$ python3 -q
>>> import numpy as np
>>> np.set_printoptions(precision=1, suppress=True, linewidth=200, legacy="1.25")
>>> A = np.load("data.npy")
>>> A
array([[0., 1., 1., 1.],
       [1., 0., 1., 1.],
       [1., 1., 0., 1.],
       [1., 1., 1., 0.]])
>>> x = np.array([3, -3, -3, -2])
>>> np.sign((A @ x).round(6))
array([-1., -1., -1., -1.])
>>> A * x
array([[ 0., -3., -3., -2.],
       [ 3., -0., -3., -2.],
       [ 3., -3., -0., -2.],
       [ 3., -3., -3., -0.]])
>>> [round(float(np.linalg.det(A[:i, :i])), 2) + 0 for i in range(1, 5)]
[0.0, -1.0, 2.0, -3.0]
>>> np.all(np.linalg.eigvalsh(A) > 0)
False
>>> print(round(float(np.linalg.eigvalsh(A).min()), 1))
-1.0
>>> rng = np.random.default_rng(6060)
>>> data = rng.normal(size=(14, 3)) + 3 * np.array([7, -5, -6])
>>> print(data)
[[ 20.7 -15.4 -18.8]
 [ 21.3 -15.2 -16.7]
 [ 22.6 -17.4 -19.4]
 [ 21.5 -15.9 -16.9]
 [ 21.4 -14.8 -17.3]
 [ 19.6 -14.3 -17.7]
 [ 20.8 -15.8 -18.4]
 [ 20.4 -13.4 -16.3]
 [ 21.  -15.  -16.5]
 [ 22.4 -14.8 -18.2]
 [ 21.1 -15.5 -15.5]
 [ 20.6 -16.3 -16.7]
 [ 19.5 -14.  -17.3]
 [ 20.8 -15.6 -19. ]]
>>> round(np.linalg.norm(data, 2) / np.linalg.norm(data), 1)
1.0
>>> print(round(np.log10(np.linalg.cond(data))))
2
>>> np.linalg.matrix_rank(data, rtol=0.1)
1
>>> theta = np.radians(120)
>>> Rm = np.eye(3)
>>> Rm[2, 2] = Rm[0, 0] = np.cos(theta)
>>> Rm[2, 0], Rm[0, 2] = -np.sin(theta), np.sin(theta)
>>> Rm
array([[-0.5,  0. ,  0.9],
       [ 0. ,  1. ,  0. ],
       [-0.9,  0. , -0.5]])
>>> A2 = data @ Rm.T
>>> np.allclose(data @ data.T, A2 @ A2.T)
True
>>> np.linalg.svd(data, compute_uv=False), np.linalg.svd(A2, compute_uv=False)
(array([117.1,   3.4,   2.4]), array([117.1,   3.4,   2.4]))
>>> np.abs(A2 - data).max(axis=0)
array([50.7,  0. , 10.5])
>>> np.round(np.linalg.det(Rm), 1), np.round(np.trace(Rm), 1)
(1.0, 0.0)
>>> np.allclose(np.linalg.norm(data, axis=1), np.linalg.norm(A2, axis=1))
True
>>> np.trace(A @ A @ A) // 6
4.0
>>> print(A.sum(axis=0))
[3. 3. 3. 3.]
>>> print(A @ A)
[[3. 2. 2. 2.]
 [2. 3. 2. 2.]
 [2. 2. 3. 2.]
 [2. 2. 2. 3.]]
>>> L = np.diag(A.sum(axis=1)) - A
>>> print(L)
[[ 3. -1. -1. -1.]
 [-1.  3. -1. -1.]
 [-1. -1.  3. -1.]
 [-1. -1. -1.  3.]]
>>> round(np.linalg.det(L[1:, 1:]))
16
>>> G = data.T @ data
>>> np.linalg.svd(data, compute_uv=False) ** 2
array([13718.1,    11.6,     5.6])
>>> print(G)
[[ 6171.  -4485.6 -5137.2]
 [-4485.6  3269.1  3738. ]
 [-5137.2  3738.   4295.1]]
>>> np.round(np.trace(G), 1), round((data ** 2).sum(), 1)
(13735.3, 13735.3)
>>> (data @ data.T).shape
(14, 14)
>>> Xs = (data - data.mean(axis=0)) / data.std(axis=0)
>>> Xs.std(axis=0)
array([1., 1., 1.])
>>> beta = np.linalg.lstsq(np.delete(Xs, 0, axis=1), Xs[:, 0])[0]
>>> np.abs(beta).argmax()
0
>>> mat = np.array([[45, 22, 28, 41],
...     [22, 13, 22, 6],
...     [28, 22, 49, -24],
...     [41, 6, -24, 133]])
>>> G = mat.T @ mat
>>> np.diag(G)
array([ 4974,  1173,  4245, 19982])
>>> np.trace(G), (mat ** 2).sum()
(30374, 30374)
>>> print(np.allclose(G, G.T))
True
>>> np.round(np.linalg.svd(mat, compute_uv=False) ** 2, 1) + 0
array([22956.3,  7412. ,     5.7,     0. ])
>>> np.round(np.linalg.eigvalsh(G)[::-1], 1) + 0
array([22956.3,  7412. ,     5.7,     0. ])
>>> ev, V = np.linalg.eigh(mat)
>>> x = np.array([1, 0, 2, 1])
>>> print(V * np.abs(ev) @ V.T)
[[ 45.  22.  28.  41.]
 [ 22.  13.  22.   6.]
 [ 28.  22.  49. -24.]
 [ 41.   6. -24. 133.]]
>>> x @ mat @ x
472
>>> F = np.array([[5, 4, 2], [4, 5, 4], [2, 4, 5]])
>>> x = np.array([2, 1, 0])
>>> target = F @ x
>>> beta, lr = np.zeros(3), 1 / np.linalg.norm(F, 2) ** 2
>>> for i in range(30):
...     beta -= lr * F.T @ (F @ beta - target)
...     if i % 5 == 0: print(i, round(np.linalg.norm(F @ beta - target), 1))
... 
0 4.0
5 2.8
10 2.0
15 1.4
20 1.0
25 0.7
>>> beta
array([1.8, 1.1, 0.1])
>>> feats = np.load("w.npy")
>>> feats
array([[ 6,  7,  1],
       [ 1,  9,  3],
       [ 5,  0,  0],
       [15,  0,  0],
       [ 4, 11,  5],
       [ 8,  0,  0],
       [ 6,  0,  0],
       [ 0,  7,  1],
       [ 5,  3,  0],
       [ 6,  0,  0],
       [12,  0,  0],
       [ 8,  1,  0],
       [ 1,  9,  3],
       [ 0, 13,  7],
       [ 0,  7,  1],
       [ 0,  7,  1],
       [ 4,  0,  0],
       [ 0, 13,  7]])
>>> A2 = feats + rng.integers(-2, 3, (18, 2)) @ rng.integers(-2, 3, (2, 3))
>>> A2
array([[ 7, 13, -2],
       [ 0, 15,  3],
       [ 6,  2, -2],
       [19,  0, -6],
       [ 2, 15,  7],
       [ 8,  8, -2],
       [ 3,  2,  4],
       [ 3,  5, -3],
       [ 3,  3,  3],
       [ 9,  2, -5],
       [12,  4, -1],
       [ 6, -3,  4],
       [-1, 13,  5],
       [ 2, 13,  4],
       [ 0, -1,  3],
       [-3,  9,  5],
       [ 0,  0,  6],
       [ 3, 11,  3]])
>>> np.abs(A2 - feats).sum(axis=1)
array([10,  7,  5, 10,  8, 10,  9,  9,  5, 10,  5, 10,  8,  5, 10,  9, 10,  9])
>>> np.linalg.matrix_rank(A2 - feats, tol=1e-8)
2
>>> M = np.load("dump.npy")
>>> M
array([[ -1.5,   5.5,   0. ],
       [  1.4,   2.2,  -0.2],
       [  0.8,   4.5,  -0.4],
       [  1.1,   8. ,   0.1],
       [  2.5,  -7.5,   0.2],
       [  5.7,   3.2,   0. ],
       [ -0.8,  -6.5,   0.5],
       [  3.9,  -1.5,   0.5],
       [  2.3,   3.4,   0.5],
       [ -2.6,   0.6,  -0.2],
       [ -0.4,  18.9,   0.8],
       [ -2.3,  -7.7,  -0.4],
       [ -0.2,   4.4,  -0.4],
       [  1.7,   4.7,  -0.8],
       [  2.6,  -2.8,  -0.5],
       [  0.3,  11.6,   0.3],
       [  1.5,  -8.2,  -0.4],
       [ -0.5,   2.5,  -0.2],
       [ -1.5,  -9.4,   0.5],
       [  2.2,  -4.3,   0.2],
       [ -1.3, -21.7,   0.2],
       [  0.2,   0.3,  -0.6],
       [ -3.8, -13. ,   0.3]])
>>> Xs = M - M.mean(axis=0)
>>> V = np.linalg.svd(Xs)[2][:2]
>>> A2 = Xs - Xs @ V.T @ V
>>> (Xs @ V.T).std(axis=0)
array([8.5, 2.1])
>>> np.round(np.cov(Xs @ V.T, rowvar=False), 1) + 0
array([[75.6,  0. ],
       [ 0. ,  4.6]])
>>> dist = np.linalg.norm(M[:, None] - M[None], axis=-1)
>>> dist[0]
array([ 0. ,  4.4,  2.5,  3.6, 13.6,  7.6, 12. ,  8.9,  4.4,  5. , 13.5, 13.2,  1.7,  3.4,  9.3,  6.4, 14. ,  3.2, 14.9, 10.5, 27.2,  5.5, 18.6])
>>> dist[:5, :5]
array([[ 0. ,  4.4,  2.5,  3.6, 13.6],
       [ 4.4,  0. ,  2.4,  5.8,  9.8],
       [ 2.5,  2.4,  0. ,  3.5, 12.1],
       [ 3.6,  5.8,  3.5,  0. , 15.6],
       [13.6,  9.8, 12.1, 15.6,  0. ]])
>>> print(np.unravel_index(dist.round(6).argmax(), dist.shape))
(10, 20)
>>> dist.mean(axis=1).argmax()
20
>>> (dist + 1e9 * np.eye(23)).round(6).argmin(axis=1)
array([12,  8, 12, 13, 16,  8, 11, 14,  1, 17, 15, 18,  2,  2, 19,  3,  4,  1, 11, 14, 22,  1, 18])
>>> Xs = M - M.mean(axis=0)
>>> left, sig, Vh = np.linalg.svd(Xs, full_matrices=False)
>>> np.round(Xs.mean(axis=0), 1) + 0
array([0., 0., 0.])
>>> round((sig ** 2).sum() ** 2 / (sig ** 4).sum(), 1)
1.1
>>> np.searchsorted(np.cumsum(sig ** 2) / (sig ** 2).sum(), 0.9) + 1
1
>>> print(np.round(np.abs(Vh[-1]), 1) + 0)
[0. 0. 1.]
>>> np.round(Vh[0] * np.sign(Vh[0, np.abs(Vh[0]).argmax()]), 1) + 0
array([0.1, 1. , 0. ])
